$ ipython --no-banner

In [1]: import numpy as np

In [2]: from numpy import linalg as LA

In [3]: np.set_printoptions(precision=2, suppress=True, linewidth=100, sign=" ")

In [4]: E = np.array([[-0.9, -0.1, -0.9, -3.69],
   ...:     [-0.7, 0.5, -1.6, -2.84],
   ...:     [1.4, 1.4, -1.7, 5.59],
   ...:     [1.0, 1.1, 0.5, 4.07],
   ...:     [0.4, 1.4, -1.5, 1.64],
   ...:     [0.9, -0.2, 1.0, 3.62],
   ...:     [0.3, 1.3, -1.1, 1.2],
   ...:     [-2.0, 1.2, -0.6, -7.96],
   ...:     [-0.8, 0.2, -0.7, -3.11],
   ...:     [1.9, 1.1, -2.2, 7.59],
   ...:     [-0.5, 1.4, 0.2, -1.94],
   ...:     [-0.5, 0.1, -0.4, -2.0],
   ...:     [0.6, -0.4, 0.8, 2.47]])

In [5]: print(E)
[[-0.9  -0.1  -0.9  -3.69]
 [-0.7   0.5  -1.6  -2.84]
 [ 1.4   1.4  -1.7   5.59]
 [ 1.    1.1   0.5   4.07]
 [ 0.4   1.4  -1.5   1.64]
 [ 0.9  -0.2   1.    3.62]
 [ 0.3   1.3  -1.1   1.2 ]
 [-2.    1.2  -0.6  -7.96]
 [-0.8   0.2  -0.7  -3.11]
 [ 1.9   1.1  -2.2   7.59]
 [-0.5   1.4   0.2  -1.94]
 [-0.5   0.1  -0.4  -2.  ]
 [ 0.6  -0.4   0.8   2.47]]

In [6]: hat = E @ LA.solve(E.T @ E, E.T)

In [7]: print(np.round(LA.eigvalsh(hat), 2) + 0)
[ 0.  0.  0.  0.  0.  0.  0.  0.  0.  1.  1.  1.  1.]

In [8]: print(np.round(np.trace(hat), 2))
4.0

In [9]: print(np.allclose(hat @ hat, hat))
True

In [10]: print(np.diag(hat))
[ 0.31  0.22  0.3   0.35  0.22  0.14  0.17  0.48  0.65  0.49  0.39  0.04  0.26]

In [11]: print(hat @ E[:, 0])
[-0.9 -0.7  1.4  1.   0.4  0.9  0.3 -2.  -0.8  1.9 -0.5 -0.5  0.6]

In [12]: gram = np.cov(E, rowvar=False)

In [13]: print(np.argwhere(np.triu(np.abs(np.corrcoef(E.T)) > 0.8, 1)))
[[ 0  3]]

In [14]: print(E.std(axis=0))
[ 1.05  0.66  0.97  4.2 ]

In [15]: print(np.round(LA.eigvalsh(gram)[::-1], 2) + 0)
[ 20.34   1.17   0.32   0.  ]

In [16]: print(np.corrcoef(E.T))
[[ 1.    0.15 -0.08  1.  ]
 [ 0.15  1.   -0.47  0.15]
 [-0.08 -0.47  1.   -0.08]
 [ 1.    0.15 -0.08  1.  ]]

In [17]: print(np.round(np.polyfit(E[:, 3], E[:, 0], 1), 2) + 0)
[ 0.25  0.  ]

In [18]: x = np.array([5, 6, 0, 1])

In [19]: target = E @ x

In [20]: print(np.round(LA.solve(E.T @ E, E.T @ target), 2) + 0)
[ 5.  6.  0.  1.]

In [21]: rng = np.random.default_rng(901)

In [22]: target = target + 0.3 * rng.normal(size=13)

In [23]: print(target)
[ -9.06  -3.57  20.86  16.09  12.28   7.18  10.7  -10.71  -6.16  23.7    3.79  -3.66   3.03]

In [24]: beta, *_ = LA.lstsq(E, target)

In [25]: print(beta)
[ 5.79  6.14  0.12  0.82]

In [26]: print(np.round(E.T @ (target - E @ beta), 2) + 0)
[ 0.  0.  0.  0.]

In [27]: z = E[:, 0] > np.median(E[:, 0])

In [28]: f = E[z].mean(axis=0) - E[~z].mean(axis=0)

In [29]: print(z.astype(int))
[ 0  0  1  1  1  1  0  0  0  1  0  0  1]

In [30]: print(np.round((((E - E.mean(axis=0)) @ f > 0) == z).mean(), 2))
0.92

In [31]: print(f)
[ 1.76  0.08  0.21  7.07]

In [32]: data = np.load("block10.npy")

In [33]: print(data)
[[-0.39  0.83 -0.4 ]
 [-0.89 -0.24  0.38]
 [ 0.22  0.51  0.83]]

In [34]: B = data + rng.integers(-2, 3, (3, 1)) @ rng.integers(-2, 3, (1, 3))

In [35]: print(B)
[[ 3.61  4.83 -4.4 ]
 [-0.89 -0.24  0.38]
 [-3.78 -3.49  4.83]]

In [36]: print(np.round(LA.svd(B - data, compute_uv=False), 2) + 0)
[ 9.8  0.   0. ]

In [37]: print(np.abs(B - data).sum(axis=1))
[ 12.   0.  12.]

In [38]: print(B - data)
[[ 4.  4. -4.]
 [ 0.  0.  0.]
 [-4. -4.  4.]]

In [39]: print(LA.matrix_rank(B - data, tol=1e-8))
1

In [40]: hat = np.triu(np.array([[1, 4, -3], [1, 1, -1], [1, -2, -3]]), 1) + np.eye(3)

In [41]: B = hat @ data @ LA.inv(hat)

In [42]: print(hat @ data - data @ hat)
[[-4.24 -0.9  -1.31]
 [-0.22  3.06 -3.75]
 [ 0.   -0.89  1.18]]

In [43]: print(LA.matrix_rank(B))
3

In [44]: feats = np.load("layer14.npy")

In [45]: print(feats)
[[  5   5   5   5]
 [  5  10  10  10]
 [  5  10  15  15]
 [  5  10  15  20]]

In [46]: # symmetric

In [47]: f = np.array([-1, 1])

In [48]: print(np.polyval(f, feats[1]))
[-4 -9 -9 -9]

In [49]: Q = feats.astype(float).copy()

In [50]: for j in range(4):
    ...:     Q[:, j] -= Q[:, :j] @ (Q[:, :j].T @ Q[:, j])
    ...:     Q[:, j] /= LA.norm(Q[:, j])
    ...: 

In [51]: print(np.round(Q.T @ feats, 2) + 0)
[[ 10.    17.5   22.5   25.  ]
 [  0.     4.33   7.22   8.66]
 [  0.     0.     4.08   6.12]
 [  0.     0.     0.     3.54]]

In [52]: M = np.array([[0, 0, -5, -1], [0, 0, -5, 0], [0, 0, 0, 3], [0, 0, 0, 0]])

In [53]: print(np.argsort(-LA.norm(M, axis=0).round(6), kind="stable")[:3])
[ 2  3  0]

In [54]: print([round(float(x), 2) for x in LA.svd(M, compute_uv=False)[:3]])
[7.11, 3.06, 0.0]

In [55]: print(LA.cond(M) > 100)
True

In [56]: print(LA.matrix_power(M - np.diag(np.diag(M)), 4))
[[ 0  0  0  0]
 [ 0  0  0  0]
 [ 0  0  0  0]
 [ 0  0  0  0]]

In [57]: print(M @ M)
[[  0   0   0 -15]
 [  0   0   0 -15]
 [  0   0   0   0]
 [  0   0   0   0]]

In [58]: print(np.sort(LA.eigvals(M)))
[ 0.  0.  0.  0.]

In [59]: f = np.array([1, 2, 2])

In [60]: B = data + np.outer(f, np.eye(3)[0])

In [61]: print(LA.matrix_rank(B - data))
1

In [62]: B = M + rng.integers(-2, 3, (4, 2)) @ rng.integers(-2, 3, (2, 4))

In [63]: print(B)
[[ 0 -2 -3 -1]
 [ 1  1 -7 -1]
 [ 0  0  0  3]
 [-2 -2  4  2]]

In [64]: print(LA.matrix_rank(B - M, tol=1e-8))
2

In [65]: print(B - M)
[[ 0 -2  2  0]
 [ 1  1 -2 -1]
 [ 0  0  0  0]
 [-2 -2  4  2]]

In [66]: print(np.round(LA.svd(B - M, compute_uv=False), 2) + 0)
[ 6.37  1.57  0.    0.  ]

In [67]: print(np.abs(B - M).sum(axis=1))
[  4   5   0  10]

In [68]: Q = data.astype(float).copy()

In [69]: for j in range(3):
    ...:     Q[:, j] -= Q[:, :j] @ (Q[:, :j].T @ Q[:, j])
    ...:     Q[:, j] /= LA.norm(Q[:, j])
    ...: 

In [70]: print(np.round(Q.T @ data, 2) + 0)
[[ 1.  0.  0.]
 [ 0.  1.  0.]
 [ 0.  0.  1.]]

In [71]: print(Q)
[[-0.39  0.83 -0.4 ]
 [-0.89 -0.24  0.38]
 [ 0.22  0.51  0.83]]

In [72]: z = rng.integers(0, 3, 4)

In [73]: arr = (z[:, None] == z) * 3 + np.eye(4)

In [74]: print(arr)
[[ 4.  3.  0.  0.]
 [ 3.  4.  0.  0.]
 [ 0.  0.  4.  3.]
 [ 0.  0.  3.  4.]]

In [75]: # symmetric

In [76]: print(LA.eigvals(arr))
[ 7.  1.  7.  1.]

In [77]: print(np.einsum("ii->", arr))
16.0

In [78]: print(np.poly(arr))
[   1.  -16.   78. -112.   49.]

In [79]: Q, R = LA.qr(arr)

In [80]: print(np.allclose(R.T @ R, arr.T @ arr))
True

In [81]: print(np.round(Q.T @ Q, 2) + 0)
[[ 1.  0.  0.  0.]
 [ 0.  1.  0.  0.]
 [ 0.  0.  1.  0.]
 [ 0.  0.  0.  1.]]

In [82]: print(Q.shape, R.shape)
(4, 4) (4, 4)

In [83]: print(np.trace(Q @ Q.T))
4.0

In [84]: print(Q)
[[-0.8 -0.6  0.   0. ]
 [-0.6  0.8  0.   0. ]
 [-0.  -0.  -0.8 -0.6]
 [-0.  -0.  -0.6  0.8]]

In [85]: print(np.abs(np.diag(R)))
[ 5.   1.4  5.   1.4]

In [86]: print(abs(R[0, 0]), np.round(LA.norm(arr[:, 0]), 2))
5.0 5.0

In [87]: print(R)
[[-5.  -4.8  0.   0. ]
 [ 0.   1.4  0.   0. ]
 [ 0.   0.  -5.  -4.8]
 [ 0.   0.   0.   1.4]]

In [88]: print(R.reshape(2, -1))
[[-5.  -4.8  0.   0.   0.   1.4  0.   0. ]
 [ 0.   0.  -5.  -4.8  0.   0.   0.   1.4]]

In [89]: print(R.ravel(order="F"))
[-5.   0.   0.   0.  -4.8  1.4  0.   0.   0.   0.  -5.   0.   0.   0.  -4.8  1.4]

In [90]: blk = R.reshape(4, 2, -1)

In [91]: print(blk.shape)
(4, 2, 2)

In [92]: print(blk[:, 0])
[[-5.  -4.8]
 [ 0.   1.4]
 [ 0.   0. ]
 [ 0.   0. ]]

In [93]: print(np.swapaxes(blk, 1, 2)[3])
[[ 0.   0. ]
 [ 0.   1.4]]

In [94]: print(np.einsum("ihd,jhd->hij", blk, blk).shape)
(2, 4, 4)

In [95]: z = rng.permutation(4)

In [96]: print(z)
[ 3  2  0  1]

In [97]: B = arr[z][:, z]

In [98]: print(np.allclose(B, arr))
True

In [99]: print(np.diag(B))
[ 4.  4.  4.  4.]

In [100]: print(np.trace(B))
16.0

In [101]: X = np.loadtxt("arr.csv", delimiter=",")

In [102]: print(X)
[[ 38. -20.  46. -47.]
 [  3. -30.   6.  33.]
 [ 35. -38.  44. -18.]]

In [103]: th = np.radians(180)

In [104]: R = np.eye(4)

In [105]: R[1, 1] = R[3, 3] = np.cos(th)

In [106]: R[1, 3], R[3, 1] = -np.sin(th), np.sin(th)

In [107]: print(R.round(2) + 0)
[[ 1.  0.  0.  0.]
 [ 0. -1.  0.  0.]
 [ 0.  0.  1.  0.]
 [ 0.  0.  0. -1.]]

In [108]: B = X @ R.T

In [109]: print(np.allclose(X @ X.T, B @ B.T))
True

In [110]: print(np.abs(B - X).max(axis=0))
[  0.  76.   0.  94.]

In [111]: print(np.allclose(LA.norm(X, axis=1), LA.norm(B, axis=1)))
True

In [112]: print(LA.lstsq(X[:-1].T, X[-1])[2])
2

In [113]: print(np.abs(np.diag(LA.qr(X)[1])) > 1e-9)
[ True  True False]

In [114]: print(np.unique(X.round(6), axis=0).shape)
(3, 4)

In [115]: print(round(float(np.trace(LA.pinv(X) @ X)), 2))
2.0

In [116]: J = np.load("m.npy")

In [117]: print(J)
[[ 0.3  -0.8 ]
 [ 0.33 -0.8 ]]

In [118]: f = np.array([-1, -2])

In [119]: B = J + np.outer(f, np.eye(2)[1])

In [120]: print(LA.matrix_rank(B - J))
1

In [121]: hat = np.triu(np.array([[2, 0], [1, 2]]), 1) + np.eye(2)

In [122]: B = hat @ J @ LA.inv(hat)

In [123]: print(round(float(LA.det(B)), 2))
0.02

In [124]: print(B)
[[ 0.3  -0.8 ]
 [ 0.33 -0.8 ]]

In [125]: print(LA.matrix_rank(B))
2

In [126]: x = np.array([-1, 1])

In [127]: print((B * x).sum(axis=1))
[-1.1  -1.13]

In [128]: print(LA.norm(B @ x) <= LA.norm(B, 2) * LA.norm(x) + 1e-9)
True

In [129]: left, sigma, vt = LA.svd(M)

In [130]: print(sigma.round(2) + 0)
[ 7.11  3.06  0.    0.  ]

In [131]: B = left[:, :2] @ np.diag(sigma[:2]) @ vt[:2]

In [132]: print(round(LA.norm(M - B) / LA.norm(M), 2))
0.0

In [133]: print(LA.matrix_rank(B))
2

In [134]: print(LA.matrix_rank(M, rtol=0.05))
2

In [135]: A = np.loadtxt("test17.csv", delimiter=",")

In [136]: print(A)
[[ 1.  4.  2.  3.]
 [ 5. -1. -1.  1.]
 [ 0.  0.  0.  0.]
 [-5. -2. -2. -3.]
 [ 1.  4.  2.  3.]
 [ 1.  4. -1.  7.]
 [ 0.  0.  0.  0.]
 [ 1.  4.  2.  3.]
 [ 5. -1. -4.  5.]
 [-4.  2.  0.  0.]
 [ 0.  0.  0.  0.]
 [ 5. -1. -1.  1.]
 [ 1.  4.  2.  3.]
 [ 0. -3. -3. -2.]
 [ 5. -1. -1.  1.]
 [ 0.  0.  0.  0.]
 [ 5. -1. -1.  1.]
 [ 0.  0. -3.  4.]
 [-5. -2. -2. -3.]]

In [137]: # row 4 repeats row 0

In [138]: hat = A @ LA.solve(A.T @ A, A.T)

In [139]: print(np.round(LA.eigvalsh(hat), 2) + 0)
[ 0.  0.  0.  0.  0.  0.  0.  0.  0.  0.  0.  0.  0.  0.  0.  1.  1.  1.  1.]

In [140]: print(np.allclose(hat @ hat, hat))
True

In [141]: print(np.round(hat @ A[:, 0], 2) + 0)
[ 1.  5.  0. -5.  1.  1.  0.  1.  5. -4.  0.  5.  1.  0.  5.  0.  5.  0. -5.]

In [142]: gram = A.T @ A

In [143]: print(LA.svd(A, compute_uv=False) ** 2)
[ 291.22  161.97   62.1     1.71]

In [144]: print(LA.matrix_rank(gram))
4

In [145]: print(np.trace(gram), (A ** 2).sum())
517.0 517.0

In [146]: print(gram)
[[196.   7. -13.  94.]
 [  7. 106.  53.  85.]
 [-13.  53.  63.  -1.]
 [ 94.  85.  -1. 152.]]

In [147]: print(np.allclose(gram, gram.T))
True

In [148]: print((A @ A.T).shape)
(19, 19)

In [149]: Ac = A - A.mean(axis=0)

In [150]: left, sigma, vt = LA.svd(Ac, full_matrices=False)

In [151]: print(np.searchsorted(np.cumsum(sigma ** 2) / (sigma ** 2).sum(), 0.9) + 1)
3

In [152]: print(np.round(Ac.mean(axis=0), 2) + 0)
[ 0.  0.  0.  0.]

In [153]: print(np.round(sigma ** 2 / (sigma ** 2).sum(), 2) + 0)
[ 0.54  0.35  0.11  0.  ]

In [154]: print(sigma)
[ 15.74  12.72   7.18   0.83]

In [155]: print(np.abs(A).max())
7.0

In [156]: print(A.sum(axis=1))
[ 10.   4.   0. -12.  10.  11.   0.  10.   5.  -2.   0.   4.  10.  -8.   4.   0.   4.   1. -12.]

In [157]: print(A - A[0])
[[ 0.  0.  0.  0.]
 [ 4. -5. -3. -2.]
 [-1. -4. -2. -3.]
 [-6. -6. -4. -6.]
 [ 0.  0.  0.  0.]
 [ 0.  0. -3.  4.]
 [-1. -4. -2. -3.]
 [ 0.  0.  0.  0.]
 [ 4. -5. -6.  2.]
 [-5. -2. -2. -3.]
 [-1. -4. -2. -3.]
 [ 4. -5. -3. -2.]
 [ 0.  0.  0.  0.]
 [-1. -7. -5. -5.]
 [ 4. -5. -3. -2.]
 [-1. -4. -2. -3.]
 [ 4. -5. -3. -2.]
 [-1. -4. -5.  1.]
 [-6. -6. -4. -6.]]

In [158]: print(LA.svd(A, compute_uv=False))
[ 17.07  12.73   7.88   1.31]

In [159]: print(round(LA.norm(A), 2))
22.74

In [160]: print(np.diff(A, axis=0))
[[ 4. -5. -3. -2.]
 [-5.  1.  1. -1.]
 [-5. -2. -2. -3.]
 [ 6.  6.  4.  6.]
 [ 0.  0. -3.  4.]
 [-1. -4.  1. -7.]
 [ 1.  4.  2.  3.]
 [ 4. -5. -6.  2.]
 [-9.  3.  4. -5.]
 [ 4. -2.  0.  0.]
 [ 5. -1. -1.  1.]
 [-4.  5.  3.  2.]
 [-1. -7. -5. -5.]
 [ 5.  2.  2.  3.]
 [-5.  1.  1. -1.]
 [ 5. -1. -1.  1.]
 [-5.  1. -2.  3.]
 [-5. -2.  1. -7.]]

In [161]: print(A.shape)
(19, 4)

In [162]: A[19]
IndexError: index 19 is out of bounds for axis 0 with size 19


In [163]: print(np.count_nonzero(A))
55

In [164]: print(LA.matrix_rank(A))
4
